$ python -q
>>> import numpy as np
>>> np.set_printoptions(suppress=True, linewidth=160)
>>> feats = np.load("test19.npy")
>>> print(feats)
[[ 4. -3.  0.  0.  0.  0.  0.  0.  0.  0.  0.  0.]
 [-3. -3. -3.  0.  0.  0.  0.  0.  0.  0.  0.  0.]
 [ 0. -3.  4. -3.  0.  0.  0.  0.  0.  0.  0.  0.]
 [ 0.  0. -3. -5. -3.  0.  0.  0.  0.  0.  0.  0.]
 [ 0.  0.  0. -3.  0. -3.  0.  0.  0.  0.  0.  0.]
 [ 0.  0.  0.  0. -3.  5. -3.  0.  0.  0.  0.  0.]
 [ 0.  0.  0.  0.  0. -3. -3. -3.  0.  0.  0.  0.]
 [ 0.  0.  0.  0.  0.  0. -3. -3. -3.  0.  0.  0.]
 [ 0.  0.  0.  0.  0.  0.  0. -3.  3. -3.  0.  0.]
 [ 0.  0.  0.  0.  0.  0.  0.  0. -3. -5. -3.  0.]
 [ 0.  0.  0.  0.  0.  0.  0.  0.  0. -3. -4. -3.]
 [ 0.  0.  0.  0.  0.  0.  0.  0.  0.  0. -3. -4.]]
>>> # equal to its transpose
>>> U, sig, Vh = np.linalg.svd(feats, full_matrices=False)
>>> print(np.round(np.abs(Vh[0]), 2) + 0)
[0.   0.   0.   0.01 0.01 0.02 0.08 0.14 0.2  0.63 0.62 0.38]
>>> print(np.round(Vh @ Vh.T, 2) + 0)
[[1. 0. 0. 0. 0. 0. 0. 0. 0. 0. 0. 0.]
 [0. 1. 0. 0. 0. 0. 0. 0. 0. 0. 0. 0.]
 [0. 0. 1. 0. 0. 0. 0. 0. 0. 0. 0. 0.]
 [0. 0. 0. 1. 0. 0. 0. 0. 0. 0. 0. 0.]
 [0. 0. 0. 0. 1. 0. 0. 0. 0. 0. 0. 0.]
 [0. 0. 0. 0. 0. 1. 0. 0. 0. 0. 0. 0.]
 [0. 0. 0. 0. 0. 0. 1. 0. 0. 0. 0. 0.]
 [0. 0. 0. 0. 0. 0. 0. 1. 0. 0. 0. 0.]
 [0. 0. 0. 0. 0. 0. 0. 0. 1. 0. 0. 0.]
 [0. 0. 0. 0. 0. 0. 0. 0. 0. 1. 0. 0.]
 [0. 0. 0. 0. 0. 0. 0. 0. 0. 0. 1. 0.]
 [0. 0. 0. 0. 0. 0. 0. 0. 0. 0. 0. 1.]]
>>> print(np.round(np.cumsum(sig ** 2) / np.sum(sig ** 2), 2))
[0.21 0.36 0.51 0.63 0.74 0.81 0.88 0.94 0.99 1.   1.   1.  ]
>>> print(sig.round(2))
[8.88 7.43 7.4  6.82 6.38 5.19 4.95 4.75 4.42 1.77 0.42 0.2 ]
>>> F = np.load("sample6.npy")
>>> print(F)
[[-0.19  0.35  0.01  0.03  0.16 -0.28  0.14  0.06  0.46 -0.28 -0.57]
 [ 1.95  0.35  1.02 -1.27 -2.5   2.38 -3.45 -2.45 -1.09 -2.58  3.32]
 [ 1.56  0.63  0.33 -0.89 -1.27  0.92 -1.71 -1.69 -0.36 -1.37  2.09]
 [ 1.63  0.36  1.23 -0.72 -1.96  2.15 -2.61 -2.18 -1.25 -1.92  2.53]
 [ 0.   -0.53  0.28 -0.41 -0.62  0.31 -0.36 -0.74  0.31 -0.12  1.01]
 [ 0.36  0.01  0.2  -0.12 -0.37  0.4  -0.69 -0.33  0.03 -0.19  0.44]
 [ 2.92 -0.13  1.62 -1.79 -2.81  3.   -4.62 -2.75 -1.46 -2.76  4.28]
 [-2.65  0.04 -0.78  1.13  2.24 -2.13  3.02  1.51  1.12  2.19 -3.45]
 [-0.16  0.07 -0.53 -0.26  0.23  0.21 -0.38 -0.24  0.51  0.38 -0.37]
 [-0.15  0.02 -0.39  0.03  0.54 -0.04  0.52  0.4   0.1   0.34 -1.04]
 [-0.47 -0.75 -0.07  0.15  1.29 -0.32  0.8   0.89  0.39  1.33 -1.08]
 [-4.23  0.65 -2.12  2.45  3.97 -3.69  6.09  3.64  1.66  3.65 -5.97]
 [ 0.95 -0.73  0.19 -0.19 -0.63  1.16 -1.05 -0.38 -0.18 -0.14  0.53]
 [ 1.79 -0.29  0.73 -1.28 -1.95  1.74 -2.82 -1.67 -0.96 -2.17  3.4 ]
 [ 3.53 -0.37  1.99 -1.67 -3.93  3.92 -6.6  -3.92 -1.9  -4.82  6.16]
 [ 2.57 -0.03  1.47 -1.21 -1.97  2.49 -3.17 -2.18 -0.99 -2.94  4.07]
 [ 0.51 -0.25  0.03  0.07 -0.88  0.57 -0.85 -0.95 -0.34 -1.07  0.82]
 [-1.12 -0.09 -0.51  0.4   0.9  -0.87  0.64  1.04 -0.07  0.94 -0.89]
 [ 3.11  0.07  2.11 -1.13 -3.35  3.69 -4.02 -3.57 -1.32 -2.79  4.76]
 [ 1.91 -0.42  0.8  -1.25 -2.4   1.69 -3.37 -2.21 -1.17 -2.23  3.3 ]
 [ 1.85 -0.15  1.01 -0.77 -1.47  1.82 -3.06 -2.09 -0.9  -1.57  2.76]
 [ 0.81 -0.17 -0.12 -0.15 -0.13  0.3  -0.7  -0.56 -0.35 -0.44  0.54]
 [ 2.58  0.04  0.65 -1.29 -2.92  3.13 -4.37 -3.06 -1.35 -2.78  4.4 ]
 [ 0.55  0.05  0.44 -1.07 -0.98  1.36 -1.69 -0.5  -0.54 -0.75  1.86]
 [-3.89  0.06 -2.41  1.7   3.46 -3.72  5.21  3.84  2.    3.67 -5.01]
 [ 1.52 -0.11  0.75 -0.59 -1.5   1.51 -2.25 -1.53 -0.74 -1.76  2.39]
 [-1.07 -0.18 -0.52  0.78  1.06 -1.05  1.42  1.47  0.35  0.75 -1.06]
 [-3.14 -0.22 -1.59  1.65  3.08 -3.73  4.96  3.35  1.4   3.62 -5.51]
 [ 0.33  0.13 -0.17 -0.29 -0.57  0.04  0.09 -0.21 -0.93  0.54 -0.34]
 [-0.02 -0.22 -0.47  0.18  0.65 -0.33  0.72  0.07  0.15  0.6  -0.33]
 [-3.29  0.16 -1.61  1.01  2.75 -4.08  4.64  2.59  1.61  3.21 -4.99]
 [ 3.15  0.13  1.49 -0.97 -3.29  2.54 -4.58 -2.56 -1.19 -2.26  4.28]]
>>> cen = F - F.mean(axis=0)
>>> evecs = np.linalg.svd(cen)[2][:1]
>>> other = cen - cen @ evecs.T @ evecs
>>> print(np.linalg.norm(other, axis=1).round(6).argmax())
28
>>> print(np.round(np.cov(cen @ evecs.T, rowvar=False), 2))
44.4
>>> print(np.round(np.diag(evecs.T @ evecs), 2) + 0)
[0.1  0.   0.03 0.02 0.1  0.1  0.21 0.09 0.02 0.1  0.23]
>>> print(round(float(np.linalg.norm(other) / np.linalg.norm(cen)), 2))
0.14
>>> cen = F - F.mean(axis=0)
>>> U, sig, Vh = np.linalg.svd(cen, full_matrices=False)
>>> print(np.searchsorted(np.cumsum(sig ** 2) / (sig ** 2).sum(), 0.9) + 1)
1
>>> print(round(float((sig ** 2).sum() ** 2 / (sig ** 4).sum()), 2))
1.04
>>> print(np.linalg.matrix_rank(cen))
11
>>> print(sig.round(2))
[37.1   2.32  2.16  1.92  1.63  1.54  1.52  1.44  1.33  1.22  1.02]
>>> cent = F[[26, 9]].astype(float)
>>> for _ in range(4):
...     idx = np.linalg.norm(F[:, None] - cent, axis=-1).argmin(axis=1)
...     cent = np.array([F[idx == j].mean(axis=0) for j in range(2)])
... 
>>> print(idx)
[1 1 1 1 1 1 1 0 1 1 0 0 1 1 1 1 1 0 1 1 1 1 1 1 0 1 0 0 1 1 0 1]
>>> print(np.abs(cent[1] - cent[0]).argmax())
10
>>> print(np.round(cent[1] - cent[0], 2))
[ 3.86 -0.01  1.81 -1.87 -3.76  3.89 -5.47 -3.76 -1.7  -3.8   5.59]
>>> print(np.bincount(idx))
[ 8 24]
>>> q, Rm = np.linalg.qr(F)
>>> print(np.allclose(Rm.T @ Rm, F.T @ F))
True
>>> print(np.trace(q @ q.T))
11.0
>>> print(q.shape, Rm.shape)
(32, 11) (11, 11)
>>> arr = np.loadtxt("mat.csv", delimiter=",")
>>> print(arr)
[[ 2.  1. -1. -2.  0.  2.  0.  0.  0.  0.  0.]
 [ 1.  1.  2. -2.  1. -1.  0.  0.  0.  0.  0.]
 [ 1.  0.  1. -2.  1.  0.  0.  0.  0.  0.  0.]
 [ 1.  2.  2. -2.  1. -2.  0.  0.  0.  0.  0.]
 [-1.  0.  0. -2. -1.  2.  0.  0.  0.  0.  0.]
 [-1.  2.  0.  2.  2.  1.  0.  0.  0.  0.  0.]
 [ 0.  0.  0.  0.  0.  0.  2. -1.  2.  2. -1.]
 [ 0.  0.  0.  0.  0.  0.  2. -1.  2. -1.  1.]
 [ 0.  0.  0.  0.  0.  0.  2. -2.  1.  1. -2.]
 [ 0.  0.  0.  0.  0.  0. -1.  1. -2.  1. -2.]
 [ 0.  0.  0.  0.  0.  0.  2. -1. -1.  1. -1.]]
>>> # splits into 2 blocks
>>> other = np.linalg.inv(arr)
>>> print((np.abs(other) > 1e-9).astype(int))
[[1 1 1 1 1 1 0 0 0 0 0]
 [1 0 1 1 1 1 0 0 0 0 0]
 [0 1 1 1 0 0 0 0 0 0 0]
 [1 1 1 1 1 1 0 0 0 0 0]
 [1 1 1 1 1 1 0 0 0 0 0]
 [1 1 1 1 1 1 0 0 0 0 0]
 [0 0 0 0 0 0 1 1 1 1 1]
 [0 0 0 0 0 0 1 1 1 1 1]
 [0 0 0 0 0 0 1 1 1 1 1]
 [0 0 0 0 0 0 1 1 1 1 1]
 [0 0 0 0 0 0 1 1 1 1 1]]
>>> print(np.round(np.linalg.det(arr) * other, 2) + 0)
[[ -720. -2160.  1200.  1200.   720.   240.     0.     0.     0.     0.     0.]
 [ -360.     0.   960.  -660.  -180.  -240.     0.     0.     0.     0.     0.]
 [    0. -4320.  2160.  2160.     0.     0.     0.     0.     0.     0.     0.]
 [ -180. -2160.  1560.  1290.   450.  -120.     0.     0.     0.     0.     0.]
 [  360.  2160. -2400.  -780.   180.  -480.     0.     0.     0.     0.     0.]
 [ -360. -2160.   960.  1500.  -180.  -240.     0.     0.     0.     0.     0.]
 [    0.     0.     0.     0.     0.     0.  -216. -1296.   648.  -864.  -648.]
 [    0.     0.     0.     0.     0.     0.  -648. -1728.  1224. -1872.   216.]
 [    0.     0.     0.     0.     0.     0.  -432.  -432.  -144.  -288.   864.]
 [    0.     0.     0.     0.     0.     0.  -864.  1296.   432.   864.  -432.]
 [    0.     0.     0.     0.     0.     0.  -216.   864.   648.  1296.  -648.]]
>>> print(round(float(np.linalg.det(arr) * np.linalg.det(other)), 2))
1.0
>>> print(np.round(np.linalg.inv(other), 2) + 0)
[[ 2.  1. -1. -2.  0.  2.  0.  0.  0.  0.  0.]
 [ 1.  1.  2. -2.  1. -1.  0.  0.  0.  0.  0.]
 [ 1.  0.  1. -2.  1.  0.  0.  0.  0.  0.  0.]
 [ 1.  2.  2. -2.  1. -2.  0.  0.  0.  0.  0.]
 [-1.  0.  0. -2. -1.  2.  0.  0.  0.  0.  0.]
 [-1.  2.  0.  2.  2.  1.  0.  0.  0.  0.  0.]
 [ 0.  0.  0.  0.  0.  0.  2. -1.  2.  2. -1.]
 [ 0.  0.  0.  0.  0.  0.  2. -1.  2. -1.  1.]
 [ 0.  0.  0.  0.  0.  0.  2. -2.  1.  1. -2.]
 [ 0.  0.  0.  0.  0.  0. -1.  1. -2.  1. -2.]
 [ 0.  0.  0.  0.  0.  0.  2. -1. -1.  1. -1.]]
